$ python -q
>>> import numpy as np
>>> np.set_printoptions(precision=2, suppress=True, linewidth=140)
>>> m1 = np.load("m.npy")
>>> m1
array([[  5.05, -15.12,  -6.31],
       [  6.32, -14.74,  -4.99],
       [  5.99, -14.49,  -4.95],
       [  6.22, -16.54,  -4.28],
       [  5.35, -13.48,  -4.98],
       [  3.96, -13.07,  -4.6 ],
       [  4.75, -13.9 ,  -4.86],
       [  4.35, -14.17,  -5.48],
       [  5.56, -14.98,  -4.26],
       [  2.64, -14.97,  -4.76],
       [  4.37, -13.65,  -4.46],
       [  6.99, -15.36,  -6.41],
       [  3.86, -15.36,  -5.46],
       [  5.09, -13.6 ,  -5.44],
       [  6.95, -14.57,  -5.58],
       [  4.09, -15.56,  -5.85],
       [  4.61, -15.9 ,  -5.96],
       [  4.83, -14.89,  -6.44],
       [  3.8 , -14.87,  -5.23],
       [  4.41, -13.74,  -4.75],
       [  6.04, -16.11,  -4.97],
       [  6.09, -15.13,  -5.5 ],
       [  5.23, -14.8 ,  -6.35]])
>>> Uu, sv, Vh = np.linalg.svd(m1)
>>> sv
array([79.09,  4.71,  2.98])
>>> out = Uu[:, :1] @ np.diag(sv[:1]) @ Vh[:1]
>>> round(np.linalg.norm(m1 - out, 2), 2), round(float(sv[1]), 2)
(np.float64(4.71), 4.71)
>>> vec = np.array([-4, -1, 5])
>>> target = m1 @ vec
>>> np.round(np.linalg.pinv(m1) @ m1, 2) + 0
array([[1., 0., 0.],
       [0., 1., 0.],
       [0., 0., 1.]])
>>> rng = np.random.default_rng(54567)
>>> target = target + 0.02 * rng.normal(size=23)
>>> target
array([-36.59, -35.48, -34.23, -29.75, -32.8 , -25.76, -29.38, -30.63, -28.51, -19.39, -26.12, -44.64, -27.35, -33.94, -41.11, -30.06,
       -32.32, -36.64, -26.47, -27.67, -32.86, -36.72, -37.88])
>>> c, *_ = np.linalg.lstsq(m1, target)
>>> [round(float(np.linalg.norm(np.linalg.solve(m1.T @ m1 + lam * np.eye(3), m1.T @ target))), 2) for lam in (0, 1, 10, 100)]
[6.48, 6.01, 3.94, 2.07]
>>> hat = m1 @ np.linalg.solve(m1.T @ m1, m1.T)
>>> np.round(np.linalg.eigvalsh(hat), 2) + 0
array([0., 0., 0., 0., 0., 0., 0., 0., 0., 0., 0., 0., 0., 0., 0., 0., 0., 0., 0., 0., 1., 1., 1.])
>>> hat @ m1[:, 2]
array([-6.31, -4.99, -4.95, -4.28, -4.98, -4.6 , -4.86, -5.48, -4.26, -4.76, -4.46, -6.41, -5.46, -5.44, -5.58, -5.85, -5.96, -6.44, -5.23,
       -4.75, -4.97, -5.5 , -6.35])
>>> Xs = m1 - m1.mean(axis=0)
>>> vecs = np.linalg.svd(Xs)[2][:1]
>>> out = Xs - Xs @ vecs.T @ vecs
>>> np.round(np.linalg.norm(out) / np.linalg.norm(Xs), 2)
np.float64(0.67)
>>> np.cov(Xs @ vecs.T, rowvar=False)
array(1.33)
>>> np.diag(vecs.T @ vecs)
array([0.78, 0.19, 0.03])
>>> arr = np.cumsum(np.array([[2, 2, 2],
...     [3, 1, 2],
...     [1, 3, 2],
...     [2, 3, 2],
...     [2, 0, 2],
...     [0, 0, 2],
...     [3, 1, 0],
...     [0, 1, 0],
...     [0, 1, 1],
...     [0, 3, 2],
...     [0, 0, 3],
...     [2, 1, 2]]), axis=0)
>>> arr
array([[ 2,  2,  2],
       [ 5,  3,  4],
       [ 6,  6,  6],
       [ 8,  9,  8],
       [10,  9, 10],
       [10,  9, 12],
       [13, 10, 12],
       [13, 11, 12],
       [13, 12, 13],
       [13, 15, 15],
       [13, 15, 18],
       [15, 16, 20]])
>>> hat = arr @ np.linalg.solve(arr.T @ arr, arr.T)
>>> np.diag(hat)
array([0.01, 0.14, 0.06, 0.32, 0.1 , 0.24, 0.37, 0.26, 0.17, 0.45, 0.41, 0.46])
>>> Q, R = np.linalg.qr(arr)
>>> Q @ R
array([[ 2.,  2.,  2.],
       [ 5.,  3.,  4.],
       [ 6.,  6.,  6.],
       [ 8.,  9.,  8.],
       [10.,  9., 10.],
       [10.,  9., 12.],
       [13., 10., 12.],
       [13., 11., 12.],
       [13., 12., 13.],
       [13., 15., 15.],
       [13., 15., 18.],
       [15., 16., 20.]])
>>> R
array([[-37.4 , -36.52, -41.55],
       [  0.  ,   5.41,   5.12],
       [  0.  ,   0.  ,   4.2 ]])
